% ipython --no-banner

In [1]: import numpy as np

In [2]: np.set_printoptions(precision=2, suppress=True, linewidth=100)

In [3]: X = np.load("dump.npy")

In [4]: X
Out[4]: 
array([[ 3.  ,  0.11, -0.17, -0.19,  0.15],
       [ 0.11,  3.25,  0.31, -0.24,  0.24],
       [-0.17,  0.31,  2.9 , -0.81, -0.4 ],
       [-0.19, -0.24, -0.81,  3.07, -0.18],
       [ 0.15,  0.24, -0.4 , -0.18,  3.78]])

In [5]: Y = np.linalg.inv(X)

In [6]: round(np.linalg.det(X) * np.linalg.det(Y), 2)
Out[6]: np.float64(1.0)

In [7]: round(np.linalg.cond(X), 2)
Out[7]: np.float64(2.0)

In [8]: (np.abs(Y) > 1e-9).astype(int)
Out[8]: 
array([[1, 1, 1, 1, 1],
       [1, 1, 1, 1, 1],
       [1, 1, 1, 1, 1],
       [1, 1, 1, 1, 1],
       [1, 1, 1, 1, 1]])

In [9]: np.round(X @ Y, 2) + 0
Out[9]: 
array([[1., 0., 0., 0., 0.],
       [0., 1., 0., 0., 0.],
       [0., 0., 1., 0., 0.],
       [0., 0., 0., 1., 0.],
       [0., 0., 0., 0., 1.]])

In [10]: np.linalg.inv(Y)
Out[10]: 
array([[ 3.  ,  0.11, -0.17, -0.19,  0.15],
       [ 0.11,  3.25,  0.31, -0.24,  0.24],
       [-0.17,  0.31,  2.9 , -0.81, -0.4 ],
       [-0.19, -0.24, -0.81,  3.07, -0.18],
       [ 0.15,  0.24, -0.4 , -0.18,  3.78]])

In [11]: Y
Out[11]: 
array([[ 0.34, -0.01,  0.03,  0.03, -0.01],
       [-0.01,  0.31, -0.03,  0.01, -0.02],
       [ 0.03, -0.03,  0.39,  0.1 ,  0.05],
       [ 0.03,  0.01,  0.1 ,  0.36,  0.03],
       [-0.01, -0.02,  0.05,  0.03,  0.27]])

In [12]: J = np.abs(np.array([[4, 2, 3, -2], [-3, 1, -2, 2], [1, -3, 4, 1], [3, -4, -5, 3]])) + np.eye(4)

In [13]: J = J / J.sum(axis=1, keepdims=True)

In [14]: J
Out[14]: 
array([[0.42, 0.17, 0.25, 0.17],
       [0.33, 0.22, 0.22, 0.22],
       [0.1 , 0.3 , 0.5 , 0.1 ],
       [0.19, 0.25, 0.31, 0.25]])

In [15]: q = J.astype(float).copy()

In [16]: for j in range(4):
    ...:     q[:, j] -= q[:, :j] @ (q[:, :j].T @ q[:, j])
    ...:     q[:, j] /= np.linalg.norm(q[:, j])
    ...: 

In [17]: q.round(2) + 0
Out[17]: 
array([[ 0.73, -0.39,  0.54,  0.19],
       [ 0.58,  0.  , -0.59, -0.56],
       [ 0.17,  0.81,  0.46, -0.31],
       [ 0.33,  0.43, -0.39,  0.75]])

In [18]: W1 = np.array([[3, 0, 9], [6, 6, 7], [6, 6, 6], [1, 3, 8]])

In [19]: coef = np.array([0, 2, 0])

In [20]: hid = np.maximum(J @ W1 + coef, 0)

In [21]: np.linalg.matrix_rank(hid)
Out[21]: np.int64(3)

In [22]: (hid > 0).astype(int)
Out[22]: 
array([[1, 1, 1],
       [1, 1, 1],
       [1, 1, 1],
       [1, 1, 1]])

In [23]: (hid > 0).mean(axis=0)
Out[23]: array([1., 1., 1.])

In [24]: cent = np.array([[2, 2, 4], [5, 3, 2], [1, 5, 2]])

In [25]: W1 @ cent
Out[25]: 
array([[15, 51, 30],
       [49, 65, 50],
       [48, 60, 48],
       [25, 51, 26]])

In [26]: (hid @ cent).round(6).argmax(axis=1)
Out[26]: array([1, 1, 1, 1])

In [27]: hid @ cent
Out[27]: 
array([[40.58, 61.58, 41.17],
       [42.11, 62.11, 41.56],
       [52.7 , 65.7 , 48.6 ],
       [46.31, 63.31, 43.62]])

In [28]: A = np.diag(5 * np.array([3, 0, 2, 1, 0])) + np.array([[-2, 2, -2, 0, -1],
    ...:     [2, 1, 1, 0, 2],
    ...:     [0, 1, 0, 3, 0],
    ...:     [2, 2, -2, 2, 3],
    ...:     [1, -3, -1, 2, 2]])

In [29]: A
Out[29]: 
array([[13,  2, -2,  0, -1],
       [ 2,  1,  1,  0,  2],
       [ 0,  1, 10,  3,  0],
       [ 2,  2, -2,  7,  3],
       [ 1, -3, -1,  2,  2]])

In [30]: q, evecs = np.linalg.qr(A[:, :3])[0], np.linalg.qr(A[:, 3:])[0]

In [31]: sigma = np.linalg.svd(q.T @ evecs, compute_uv=False)

In [32]: np.degrees(np.arccos(sigma.clip(0, 1)))
Out[32]: array([54.55, 84.98])

In [33]: (sigma > 0.9).sum()
Out[33]: np.int64(0)

In [34]: sigma
Out[34]: array([0.58, 0.09])

In [35]: Y = np.array([[-1, 1, -1], [-2, 4, 2]])

In [36]: cent = np.kron(Y, A)

In [37]: cent
Out[37]: 
array([[-13,  -2,   2,   0,   1,  13,   2,  -2,   0,  -1, -13,  -2,   2,   0,   1],
       [ -2,  -1,  -1,   0,  -2,   2,   1,   1,   0,   2,  -2,  -1,  -1,   0,  -2],
       [  0,  -1, -10,  -3,   0,   0,   1,  10,   3,   0,   0,  -1, -10,  -3,   0],
       [ -2,  -2,   2,  -7,  -3,   2,   2,  -2,   7,   3,  -2,  -2,   2,  -7,  -3],
       [ -1,   3,   1,  -2,  -2,   1,  -3,  -1,   2,   2,  -1,   3,   1,  -2,  -2],
       [-26,  -4,   4,   0,   2,  52,   8,  -8,   0,  -4,  26,   4,  -4,   0,  -2],
       [ -4,  -2,  -2,   0,  -4,   8,   4,   4,   0,   8,   4,   2,   2,   0,   4],
       [  0,  -2, -20,  -6,   0,   0,   4,  40,  12,   0,   0,   2,  20,   6,   0],
       [ -4,  -4,   4, -14,  -6,   8,   8,  -8,  28,  12,   4,   4,  -4,  14,   6],
       [ -2,   6,   2,  -4,  -4,   4, -12,  -4,   8,   8,   2,  -6,  -2,   4,   4]])

In [38]: np.round(np.linalg.norm(cent, 2), 2), np.round(np.linalg.norm(Y, 2) * np.linalg.norm(A, 2), 2)
Out[38]: (np.float64(69.2), np.float64(69.2))
